$ python3 -q
>>> import numpy as np
>>> np.set_printoptions(precision=2, suppress=True, linewidth=200, sign=" ")
>>> mat = np.load("w.npy")
>>> mat
array([[ 24.92, -28.11,  11.97, -25.01, -55.99, -21.07,  -4.02, -49.85,  37.82,   2.92,  -6.93,   3.9 ,  36.05],
       [ 65.06, -44.97,   0.19, -79.04, -60.93, -12.06,   2.04, -56.02,  64.93,  16.06, -47.91,  58.07,  47.05],
       [ 39.97, -27.08,   8.93, -32.92, -32.02,  -8.14,   9.98, -40.97,  21.04,  15.17, -12.81,  18.08,  29.06],
       [ -0.02, -19.95,  24.1 , -26.05, -54.02, -25.93, -16.08, -29.85,  46.01, -36.13,  -6.04,  14.01,  26.18],
       [ 35.03, -27.93,   3.  , -35.08, -45.98, -12.82,   0.02, -44.02,  37.17,  12.98, -18.05,  17.  ,  33.16],
       [ 25.1 , -19.89, -11.86, -47.12, -38.14,  -6.98, -11.99, -19.94,  51.99,   2.89, -37.08,  38.25,  22.03],
       [ 35.  , -32.19,  39.15, -24.97, -39.82, -19.  ,  16.19, -54.12,  11.06,  -6.96,   8.1 ,   7.04,  34.83],
       [ 40.03, -27.03,  36.  , -41.04, -13.97,  -6.18,  21.96, -31.13,   3.98, -12.85,  -6.27,  34.96,  22.21],
       [ 39.79, -23.08, -17.09, -48.04, -30.95,  -0.98,  -1.97, -26.04,  41.79,  22.88, -38.11,  36.95,  24.05],
       [ 79.91, -56.07,  21.  , -80.89, -66.85, -17.06,  15.99, -76.84,  54.06,  15.99, -36.12,  54.02,  57.94],
       [ 54.89, -34.06,  27.17, -67.1 , -19.98,  -2.75,  19.92, -32.06,  22.92,  -9.06, -27.92,  60.84,  26.88],
       [ 25.05, -26.18,  27.91, -36.14, -36.94, -15.98,   4.11, -35.11,  27.1 , -18.92,  -8.12,  24.96,  27.  ],
       [ 29.99, -18.18,   4.03, -46.11, -14.07,   0.21,   4.17, -11.92,  26.01,  -4.15, -28.04,  43.93,  14.02],
       [ 20.07, -19.9 ,  21.99, -10.06, -29.95, -13.89,   7.76, -37.98,   7.96,  -0.14,   7.93,  -3.92,  24.2 ],
       [ 24.89, -31.05,  22.01, -42.01, -57.95, -23.09,  -6.08, -45.01,  48.09, -17.81, -15.05,  24.88,  36.03]])
>>> round(np.linalg.norm(mat, "nuc"), 2)
np.float64(708.72)
>>> np.linalg.norm(mat, axis=1).argmax()
np.int64(9)
>>> round(np.linalg.norm(mat, 1), 2), np.round(np.linalg.norm(mat, np.inf), 2)
(np.float64(641.58), np.float64(632.74))
>>> np.round(np.linalg.norm(mat) ** 2 / np.linalg.norm(mat, 2) ** 2, 2)
np.float64(1.15)
>>> np.round(np.linalg.norm(mat[12] - mat[11]), 2)
np.float64(56.79)
